$ ipython --no-banner

In [1]: import numpy as np

In [2]: import numpy.linalg as la

In [3]: np.set_printoptions(precision=2, suppress=True, linewidth=120)

In [4]: mat = np.loadtxt("x.csv", delimiter=",")

In [5]: print(mat)
[[0.29 0.14 0.   0.14 0.   0.14 0.14 0.14 0.   0.  ]
 [0.2  0.2  0.   0.   0.   0.2  0.   0.2  0.   0.2 ]
 [0.   0.33 0.33 0.   0.   0.   0.   0.   0.33 0.  ]
 [0.33 0.   0.   0.33 0.   0.   0.   0.   0.33 0.  ]
 [0.17 0.   0.17 0.17 0.17 0.   0.   0.17 0.17 0.  ]
 [0.   0.   0.   0.25 0.   0.5  0.   0.   0.25 0.  ]
 [0.   0.   0.   0.   0.   0.33 0.33 0.   0.33 0.  ]
 [0.   0.   0.   0.   0.33 0.   0.   0.67 0.   0.  ]
 [0.   0.   0.   0.33 0.   0.   0.   0.   0.67 0.  ]
 [0.25 0.   0.   0.   0.25 0.   0.25 0.   0.   0.25]]

In [6]: # a transition matrix

In [7]: print(mat @ np.ones(10))
[1. 1. 1. 1. 1. 1. 1. 1. 1. 1.]

In [8]: print(la.matrix_power(mat, 100))
[[0.13 0.03 0.01 0.24 0.04 0.07 0.03 0.09 0.35 0.01]
 [0.13 0.03 0.01 0.24 0.04 0.07 0.03 0.09 0.35 0.01]
 [0.13 0.03 0.01 0.24 0.04 0.07 0.03 0.09 0.35 0.01]
 [0.13 0.03 0.01 0.24 0.04 0.07 0.03 0.09 0.35 0.01]
 [0.13 0.03 0.01 0.24 0.04 0.07 0.03 0.09 0.35 0.01]
 [0.13 0.03 0.01 0.24 0.04 0.07 0.03 0.09 0.35 0.01]
 [0.13 0.03 0.01 0.24 0.04 0.07 0.03 0.09 0.35 0.01]
 [0.13 0.03 0.01 0.24 0.04 0.07 0.03 0.09 0.35 0.01]
 [0.13 0.03 0.01 0.24 0.04 0.07 0.03 0.09 0.35 0.01]
 [0.13 0.03 0.01 0.24 0.04 0.07 0.03 0.09 0.35 0.01]]

In [9]: p = np.eye(10)[0]

In [10]: for _ in range(4):
    ...:     p = p @ mat
    ...:     print(p.round(2))
    ...: 
[0.29 0.14 0.   0.14 0.   0.14 0.14 0.14 0.   0.  ]
[0.16 0.07 0.   0.12 0.05 0.19 0.09 0.16 0.13 0.03]
[0.12 0.04 0.01 0.16 0.07 0.16 0.06 0.15 0.21 0.02]
[0.11 0.03 0.01 0.19 0.07 0.12 0.04 0.14 0.27 0.01]

In [11]: f = np.array([3, 1, 2, 3, 0, 0, 0, 0, 2, 2])

In [12]: Y = mat + np.outer(f, np.eye(10)[2])

In [13]: print(round(float(la.det(Y) / la.det(mat)), 2), round(1 + la.solve(mat, f)[2], 2))
-15.5 -15.5

In [14]: print(la.matrix_rank(la.inv(Y) - la.inv(mat), tol=1e-8))
1

In [15]: print(la.matrix_rank(Y - mat))
1

In [16]: print(Y)
[[0.29 0.14 3.   0.14 0.   0.14 0.14 0.14 0.   0.  ]
 [0.2  0.2  1.   0.   0.   0.2  0.   0.2  0.   0.2 ]
 [0.   0.33 2.33 0.   0.   0.   0.   0.   0.33 0.  ]
 [0.33 0.   3.   0.33 0.   0.   0.   0.   0.33 0.  ]
 [0.17 0.   0.17 0.17 0.17 0.   0.   0.17 0.17 0.  ]
 [0.   0.   0.   0.25 0.   0.5  0.   0.   0.25 0.  ]
 [0.   0.   0.   0.   0.   0.33 0.33 0.   0.33 0.  ]
 [0.   0.   0.   0.   0.33 0.   0.   0.67 0.   0.  ]
 [0.   0.   2.   0.33 0.   0.   0.   0.   0.67 0.  ]
 [0.25 0.   2.   0.   0.25 0.   0.25 0.   0.   0.25]]
